$ python3 -q
>>> import numpy as np
>>> np.set_printoptions(precision=2, suppress=True, linewidth=100, sign=" ")
>>> E = np.loadtxt("dump.csv", delimiter=",")
>>> E
array([[ 0.,  0.,  0.,  2.],
       [ 2.,  0.,  0.,  0.],
       [ 0.,  2.,  0.,  0.],
       [ 0.,  0.,  2.,  0.]])
>>> f = np.array([0, -9, 9, 6])
>>> A2 = E + np.outer(f, np.eye(4)[0])
>>> np.linalg.matrix_rank(A2 - E)
np.int64(1)
>>> A2
array([[ 0.,  0.,  0.,  2.],
       [-7.,  0.,  0.,  0.],
       [ 9.,  2.,  0.,  0.],
       [ 6.,  0.,  2.,  0.]])
>>> q, evecs = np.linalg.qr(E[:, :3])[0], np.linalg.qr(E[:, 3:])[0]
>>> sigma = np.linalg.svd(q.T @ evecs, compute_uv=False)
>>> round(float(np.linalg.norm(q @ q.T - evecs @ evecs.T, 2)), 2)
1.0
>>> (sigma > 0.9).sum()
np.int64(0)
>>> sigma
array([ 0.])
>>> np.degrees(np.arccos(sigma.clip(0, 1)))
array([ 90.])
>>> th = np.radians(30)
>>> R = np.eye(4)
>>> R[2, 2] = R[1, 1] = np.cos(th)
>>> R[2, 1], R[1, 2] = -np.sin(th), np.sin(th)
>>> R
array([[ 1.  ,  0.  ,  0.  ,  0.  ],
       [ 0.  ,  0.87,  0.5 ,  0.  ],
       [ 0.  , -0.5 ,  0.87,  0.  ],
       [ 0.  ,  0.  ,  0.  ,  1.  ]])
>>> A2 = E @ R.T
>>> np.abs(A2 - E).max(axis=0)
array([ 0.,  1.,  1.,  0.])
>>> np.allclose(np.linalg.norm(E, axis=1), np.linalg.norm(A2, axis=1))
True
>>> np.allclose(E @ E.T, A2 @ A2.T)
True
>>> np.linalg.svd(E, compute_uv=False), np.linalg.svd(A2, compute_uv=False)
(array([ 2.,  2.,  2.,  2.]), array([ 2.,  2.,  2.,  2.]))
